$ ipython --no-banner

In [1]: import numpy as np

In [2]: from numpy import linalg as LA

In [3]: np.set_printoptions(suppress=True, linewidth=160)

In [4]: def tidy(a):
   ...:     return np.round(a, 1) + 0
   ...: 

In [5]: E = np.array([[-7, 0, 3, 0], [0, 5, 0, 3], [-2, 0, 5, 0], [0, -5, 0, 9]])

In [6]: print(E.reshape(-1, 2))
[[-7  0]
 [ 3  0]
 [ 0  5]
 [ 0  3]
 [-2  0]
 [ 5  0]
 [ 0 -5]
 [ 0  9]]

In [7]: print(E.ravel(order="F"))
[-7  0 -2  0  0  5  0 -5  3  0  5  0  0  3  0  9]

In [8]: t3 = E.reshape(4, 2, -1)

In [9]: print(t3.sum(axis=1))
[[-4  0]
 [ 0  8]
 [ 3  0]
 [ 0  4]]

In [10]: print(t3.shape)
(4, 2, 2)

In [11]: rng = np.random.default_rng(794)

In [12]: feats = np.triu(rng.random((4, 4)) < 0.6, 1).astype(int)

In [13]: feats = feats + feats.T

In [14]: print(feats)
[[0 0 0 0]
 [0 0 1 1]
 [0 1 0 1]
 [0 1 1 0]]

In [15]: print(feats @ feats)
[[0 0 0 0]
 [0 2 1 1]
 [0 1 2 1]
 [0 1 1 2]]

In [16]: Lm = np.diag(feats.sum(axis=1)) - feats

In [17]: print(Lm)
[[ 0  0  0  0]
 [ 0  2 -1 -1]
 [ 0 -1  2 -1]
 [ 0 -1 -1  2]]

In [18]: out = np.array([[1, 1], [-1, -2]])

In [19]: basis = np.kron(out, feats)

In [20]: print(tidy(LA.norm(basis, 2)), tidy(LA.norm(out, 2) * LA.norm(feats, 2)))
5.2 5.2

In [21]: print(basis)
[[ 0  0  0  0  0  0  0  0]
 [ 0  0  1  1  0  0  1  1]
 [ 0  1  0  1  0  1  0  1]
 [ 0  1  1  0  0  1  1  0]
 [ 0  0  0  0  0  0  0  0]
 [ 0  0 -1 -1  0  0 -2 -2]
 [ 0 -1  0 -1  0 -2  0 -2]
 [ 0 -1 -1  0  0 -2 -2  0]]

In [22]: r = LA.matrix_rank(feats)

In [23]: print(r)
3

In [24]: N = LA.svd(feats)[2][r:].T

In [25]: print(N.shape)
(4, 1)

In [26]: print([int(LA.matrix_rank(np.delete(feats, i, axis=0))) for i in range(4)])
[3, 2, 2, 2]

In [27]: print(LA.matrix_rank(feats.T @ feats), LA.matrix_rank(feats @ feats.T))
3 3

In [28]: print([int(LA.matrix_rank(feats[:i])) for i in range(1, len(feats) + 1)])
[0, 1, 2, 3]

In [29]: print(N @ N.T)
[[1. 0. 0. 0.]
 [0. 0. 0. 0.]
 [0. 0. 0. 0.]
 [0. 0. 0. 0.]]

In [30]: w, vecs = LA.eigh(feats)

In [31]: print(w.sum(), np.trace(feats))
0.0 0

In [32]: print(np.unique(w.round(6) + 0, return_counts=True)[1])
[2 1 1]

In [33]: print(tidy(LA.svd(feats, compute_uv=False)))
[2. 1. 1. 0.]

In [34]: mat = np.load("sample17.npy")

In [35]: print(mat)
[[ 4  8 18]
 [ 8 14 11]
 [18 11  4]]

In [36]: # equal to its transpose

In [37]: Q, R = LA.qr(mat)

In [38]: print(tidy(R))
[[-20.1 -17.  -11.5]
 [  0.   -9.6 -15.2]
 [  0.    0.   -9.8]]

In [39]: print(np.allclose(R.T @ R, mat.T @ mat))
True

In [40]: print(Q.shape, R.shape)
(3, 3) (3, 3)

In [41]: print(tidy(np.abs(np.diag(R))))
[20.1  9.6  9.8]

In [42]: print(tidy(abs(R[0, 0])), tidy(LA.norm(mat[:, 0])))
20.1 20.1

In [43]: w, vecs = LA.eig(mat)

In [44]: print(tidy(np.sort(LA.eigvals(mat.T))))
[-14.2   4.1  32.1]

In [45]: print(tidy(np.sort(LA.eigvals(LA.inv(mat)))))
[-0.1  0.   0.2]

In [46]: print(tidy(w))
[ 32.1 -14.2   4.1]

In [47]: X = np.loadtxt("arr.csv", delimiter=",")

In [48]: print(X)
[[-36.8 -73.8 -48.4]
 [-26.3 -51.2 -33.5]
 [ -5.4  -9.1  -7. ]
 [ -0.5  -0.7  -1.7]
 [ -0.2  -0.3  -1.2]
 [ -0.1  -0.1   0.3]
 [ -0.2  -0.2   0.6]
 [ -0.4  -0.3   1.1]
 [ -1.5  -0.9   4. ]
 [ -3.3   0.2  10.8]
 [ -2.7  40.3  78.2]]

In [49]: Ac = X - X.mean(axis=0)

In [50]: left, s, Vt = LA.svd(Ac, full_matrices=False)

In [51]: print((np.sign(left[:, 0]) == np.sign(left[0, 0])).astype(int))
[1 1 1 0 0 0 0 0 0 0 0]

In [52]: print(tidy(Ac.mean(axis=0)))
[0. 0. 0.]

In [53]: print(tidy(np.abs(Vt[-1])))
[0.7 0.6 0.3]

In [54]: print(np.abs(left[:, 0]).argmax())
10

In [55]: z = rng.integers(0, 3, 4)

In [56]: K = (z[:, None] == z) * -2 + np.eye(4)

In [57]: print(K)
[[-1.  0. -2. -2.]
 [ 0. -1.  0.  0.]
 [-2.  0. -1. -2.]
 [-2.  0. -2. -1.]]

In [58]: Q, R = LA.qr(K)

In [59]: print(tidy(R))
[[ 3.   0.   2.7  2.7]
 [ 0.  -1.   0.   0. ]
 [ 0.   0.  -1.4 -0.6]
 [ 0.   0.   0.   1.2]]

In [60]: print(abs(R[0, 0]), tidy(LA.norm(K[:, 0])))
3.0 3.0

In [61]: print(np.allclose(R.T @ R, K.T @ K))
True

In [62]: print(tidy(Q.T @ Q))
[[1. 0. 0. 0.]
 [0. 1. 0. 0.]
 [0. 0. 1. 0.]
 [0. 0. 0. 1.]]

In [63]: f = np.array([-5, 3, 0, 2])

In [64]: out = K + np.outer(f, np.eye(4)[2])

In [65]: print(LA.matrix_rank(LA.inv(out) - LA.inv(K), tol=1e-8))
1

In [66]: print(LA.matrix_rank(out - K))
1

In [67]: out = K + rng.integers(-2, 3, (4, 1)) @ rng.integers(-2, 3, (1, 4))

In [68]: print(out)
[[-1.  0. -2. -2.]
 [-2. -1.  4. -4.]
 [-1.  0. -3.  0.]
 [-2.  0. -2. -1.]]

In [69]: print(tidy(LA.svd(out - K, compute_uv=False)))
[6.7 0.  0.  0. ]

In [70]: print(np.abs(out - K).sum(axis=1))
[ 0. 10.  5.  0.]

In [71]: print(LA.matrix_rank(out - K, tol=1e-8))
1

In [72]: print(out - K)
[[ 0.  0.  0.  0.]
 [-2.  0.  4. -4.]
 [ 1.  0. -2.  2.]
 [ 0.  0.  0.  0.]]

In [73]: W0 = np.array([[3, 1, -2, 0], [-3, 0, 2, -3], [-2, 2, 0, 3], [2, 2, 1, -2]])

In [74]: print(W0)
[[ 3  1 -2  0]
 [-3  0  2 -3]
 [-2  2  0  3]
 [ 2  2  1 -2]]

In [75]: out = np.array([[3, 0], [2, 0], [2, 1], [1, 0]])

In [76]: print(LA.matrix_rank(W0 @ out))
2

In [77]: print(np.einsum("ik,kj->ji", W0, out))
[[ 7 -8  1 10]
 [-2  2  0  1]]

In [78]: print(np.einsum("ij,ij->i", W0, W0))
[14 22 17 13]

In [79]: print(W0 @ out)
[[ 7 -2]
 [-8  2]
 [ 1  0]
 [10  1]]

In [80]: print(out.T @ W0.T)
[[ 7 -8  1 10]
 [-2  2  0  1]]

In [81]: print(np.einsum("ij->j", W0))
[ 0  5  1 -2]

In [82]: print(LA.matrix_rank(np.vstack([W0, out.T])))
4

In [83]: out = np.array([[8]])

In [84]: basis = np.array([[-3, -1], [-4, -5]])

In [85]: m1 = np.block([[out, np.array([[-3, -2]])], [np.zeros((2, 1)), basis]])

In [86]: print(m1)
[[ 8. -3. -2.]
 [ 0. -3. -1.]
 [ 0. -4. -5.]]

In [87]: Q, vecs = LA.qr(m1[:, :2])[0], LA.qr(m1[:, 2:])[0]

In [88]: s = LA.svd(Q.T @ vecs, compute_uv=False)

In [89]: print(tidy(LA.norm(Q @ Q.T - vecs @ vecs.T, 2)))
1.0

In [90]: print(tidy(np.degrees(np.arccos(s.clip(0, 1)))))
[23.7]

In [91]: print(tidy(s))
[0.9]

In [92]: Q, R = LA.qr(m1)

In [93]: print(tidy(Q.T @ Q))
[[1. 0. 0.]
 [0. 1. 0.]
 [0. 0. 1.]]

In [94]: print(np.trace(Q @ Q.T))
3.0

In [95]: print(tidy(Q @ R))
[[ 8. -3. -2.]
 [ 0. -3. -1.]
 [ 0. -4. -5.]]

In [96]: print(tidy(np.abs(np.diag(R))))
[8.  5.  2.2]

In [97]: print(m1.sum(axis=0))
[  8. -10.  -8.]

In [98]: print(np.count_nonzero(m1))
7

In [99]: print(LA.matrix_rank(m1))
3

In [100]: print(tidy(m1.mean(axis=0)))
[ 2.7 -3.3 -2.7]

In [101]: print(m1 - m1[0])
[[ 0.  0.  0.]
 [-8.  0.  1.]
 [-8. -1. -3.]]

In [102]: print(np.abs(m1).max())
8.0

In [103]: print(np.unravel_index(np.abs(m1).argmax(), m1.shape))
(np.int64(0), np.int64(0))
